>>> import numpy as np
>>> from numpy import linalg as LA
>>> np.set_printoptions(precision=1, suppress=True, linewidth=120)
>>> def rnd(a):
...     return np.round(a, 1) + 0
... 
>>> out = np.array([[2, 1, 0, 2], [0, 0, 0, 1], [0, 1, 0, 2], [0, 0, 0, 0]])
>>> F = np.triu(out, 1)
>>> F
array([[0, 1, 0, 2],
       [0, 0, 0, 1],
       [0, 0, 0, 2],
       [0, 0, 0, 0]])
>>> # triangular, det is the product of the diagonal
>>> [int(LA.matrix_rank(LA.matrix_power(F, p))) for p in range(1, 5)]
[2, 1, 0, 0]
>>> try:
...     LA.inv(F)
... except LA.LinAlgError as e:
...     print(e)
... 
Singular matrix
>>> left, sv, Vt = LA.svd(F)
>>> np.argmax(sv[:-1] / (sv[1:] + 1e-6)) + 1
np.int64(2)
>>> out = left[:, :2] @ np.diag(sv[:2]) @ Vt[:2]
>>> rnd(LA.norm(F - out) / LA.norm(F))
np.float64(0.0)
>>> out = np.array([[3, 2], [-1, 1]])
>>> feats = np.triu(out)
>>> feats
array([[3, 2],
       [0, 1]])
>>> # triangular, det is the product of the diagonal
>>> vec = np.array([-5, 1])
>>> y = feats @ vec
>>> coef, lr = np.zeros(2), 1 / LA.norm(feats, 2) ** 2
>>> for i in range(300):
...     coef -= lr * feats.T @ (feats @ coef - y)
...     if i % 50 == 0: print(i, round(LA.norm(feats @ coef - y), 1))
... 
0 2.9
50 0.2
100 0.0
150 0.0
200 0.0
250 0.0
>>> rnd(LA.cond(feats))
np.float64(4.4)
>>> rnd(coef)
array([-5.,  1.])
>>> out = np.array([[2, 0], [3, 2]])
>>> out.T @ feats.T
array([[12,  3],
       [ 4,  2]])
>>> np.einsum("ik,kj->ij", feats, out)
array([[12,  4],
       [ 3,  2]])
>>> np.einsum("ik,kj->ji", feats, out)
array([[12,  3],
       [ 4,  2]])
>>> LA.matrix_rank(feats @ out)
np.int64(2)
>>> LA.matrix_rank(np.vstack([feats, out.T]))
np.int64(2)
>>> J = np.loadtxt("block18.csv", delimiter=",")
>>> J
array([[-0.4, -1.2,  0.6, -0.9],
       [ 0.2,  0. , -0.6, -0.1],
       [ 0.3,  0.1, -0.5, -0.1]])
>>> rnd(LA.norm(J, 1)), rnd(LA.norm(J, np.inf))
(np.float64(1.7), np.float64(3.1))
>>> rnd(LA.norm(J[0], 1)), rnd(LA.norm(J[0], np.inf))
(np.float64(3.1), np.float64(1.2))
>>> rnd(LA.norm(J) ** 2 / LA.norm(J, 2) ** 2)
np.float64(1.2)
>>> vec = np.array([2, 2, 3, 1])
>>> a = np.maximum(J @ vec, 0)
>>> np.maximum(J @ (3 * vec), 0)
array([0., 0., 0.])
>>> np.maximum(J @ vec, 0) - np.maximum(-J @ vec, 0)
array([-2.3, -1.5, -0.8])
>>> a
array([0., 0., 0.])
>>> u, v = J[0], J[2]
>>> rnd(u @ v)
np.float64(-0.4)
>>> pr = (u @ v) / (u @ u) * u
>>> rnd(v - pr)
array([ 0.2, -0.1, -0.4, -0.2])
>>> rnd(np.outer(u, v))
array([[-0.1,  0. ,  0.2,  0. ],
       [-0.4, -0.1,  0.6,  0.1],
       [ 0.2,  0.1, -0.3, -0.1],
       [-0.3, -0.1,  0.4,  0.1]])
>>> rnd((v - pr) @ u)
np.float64(0.0)
>>> rnd(pr)
array([ 0.1,  0.2, -0.1,  0.1])
>>> mat = np.loadtxt("test14.csv", delimiter=",")
>>> mat
array([[1. , 0.2, 0. ],
       [0.2, 1. , 0.2],
       [0. , 0.2, 1. ]])
>>> vals, evecs = LA.eigh(mat)
>>> rnd(LA.svd(mat, compute_uv=False))
array([1.3, 1. , 0.7])
>>> rnd(np.abs(evecs[:, -1]))
array([0.5, 0.7, 0.5])
>>> rng = np.random.default_rng(4362)
>>> labels = rng.permutation(3)
>>> labels
array([1, 2, 0])
>>> out = mat[labels][:, labels]
>>> rnd(np.sort(np.abs(LA.eigvals(out))))
array([0.7, 1. , 1.3])
>>> rnd(LA.eigvals(mat).sum().real)
np.float64(3.0)
>>> rnd(LA.eigvals(mat))
array([0.7, 1. , 1.3])
>>> rnd(LA.det(2 * mat)), rnd(LA.det(mat))
(np.float64(7.4), np.float64(0.9))
>>> rnd(LA.det(mat[::-1]))
np.float64(-0.9)
>>> rnd(np.poly(mat))
array([ 1. , -3. ,  2.9, -0.9])
>>> theta = np.radians(180)
>>> Rm = np.eye(3)
>>> Rm[2, 2] = Rm[1, 1] = np.cos(theta)
>>> Rm[2, 1], Rm[1, 2] = -np.sin(theta), np.sin(theta)
>>> rnd(Rm)
array([[ 1.,  0.,  0.],
       [ 0., -1.,  0.],
       [ 0.,  0., -1.]])
>>> out = mat @ Rm.T
>>> rnd(LA.det(Rm)), np.trace(Rm)
(np.float64(1.0), np.float64(-1.0))
>>> np.abs(out - mat).max(axis=0)
array([0., 2., 2.])
>>> rnd(out)
array([[ 1. , -0.2,  0. ],
       [ 0.2, -1. , -0.2],
       [ 0. , -0.2, -1. ]])
>>> rnd(LA.svd(mat, compute_uv=False)), rnd(LA.svd(out, compute_uv=False))
(array([1.3, 1. , 0.7]), array([1.3, 1. , 0.7]))
>>> np.allclose(mat @ mat.T, out @ out.T)
True
>>> out = mat / np.sqrt((mat ** 2).mean(axis=1, keepdims=True))
>>> LA.matrix_rank(out) == LA.matrix_rank(mat)
np.True_
>>> rnd(mat - mat.mean(axis=1, keepdims=True))
array([[ 0.6, -0.2, -0.4],
       [-0.3,  0.5, -0.3],
       [-0.4, -0.2,  0.6]])
>>> W0 = np.loadtxt("a.csv", delimiter=",")
>>> W0
array([[ 26.9, -11.3,  23.5],
       [ 11.4, -32.9,   3.9],
       [  4.1, -39.9,  -3. ],
       [ 12.1, -31.5,   4.2],
       [  3.3, -42.6,  -4.6],
       [  4.9, -41. ,  -5.9],
       [ 28.4, -13. ,  23.1],
       [ 28.1, -13.2,  22. ],
       [ 11.9, -32.4,   4.6],
       [  2.4, -40.1,  -4.1],
       [ 26.7, -11.3,  21.3],
       [ 13.1, -33.6,   6. ],
       [  1.9, -42.8,  -4.8],
       [ 10.9, -32.6,   5. ],
       [  3.4, -41.2,  -3.6],
       [ 29.3, -13.1,  21.5],
       [  2.1, -39.7,  -4.1],
       [  4.3, -39.5,  -3.3],
       [ 11.9, -32.5,   3. ],
       [  4.6, -40.6,  -4. ],
       [  2.7, -41. ,  -3.1]])
>>> left, sv, Vt = LA.svd(W0)
>>> np.argmax(sv[:-1] / (sv[1:] + 1e-6)) + 1
np.int64(2)
>>> out = left[:, :2] @ np.diag(sv[:2]) @ Vt[:2]
>>> rnd(LA.norm(W0 - out) / LA.norm(W0))
np.float64(0.0)
>>> LA.matrix_rank(W0, rtol=0.05)
np.int64(2)
>>> Xs = W0 - W0.mean(axis=0)
>>> evecs = LA.svd(Xs)[2][:2]
>>> out = Xs - Xs @ evecs.T @ evecs
>>> rnd(LA.norm(out) / LA.norm(Xs))
np.float64(0.0)
>>> LA.norm(out, axis=1).round(6).argmax()
np.int64(5)
>>> rnd(np.cov(Xs @ evecs.T, rowvar=False))
array([[351.7,   0. ],
       [  0. ,   1.2]])
>>> rnd((Xs @ evecs.T).std(axis=0))
array([18.3,  1.1])
>>> rnd(np.diag(evecs.T @ evecs))
array([0.9, 0.8, 0.3])
>>> vec = np.array([3, 2, 2])
>>> y = W0 @ vec
>>> coef, lr = np.zeros(3), 1 / LA.norm(W0, 2) ** 2
>>> for i in range(20):
...     coef -= lr * W0.T @ (W0 @ coef - y)
...     if i % 5 == 0: print(i, round(LA.norm(W0 @ coef - y), 1))
... 
0 233.4
5 59.1
10 15.2
15 4.7
>>> rnd(coef)
array([2.5, 1.9, 2.5])
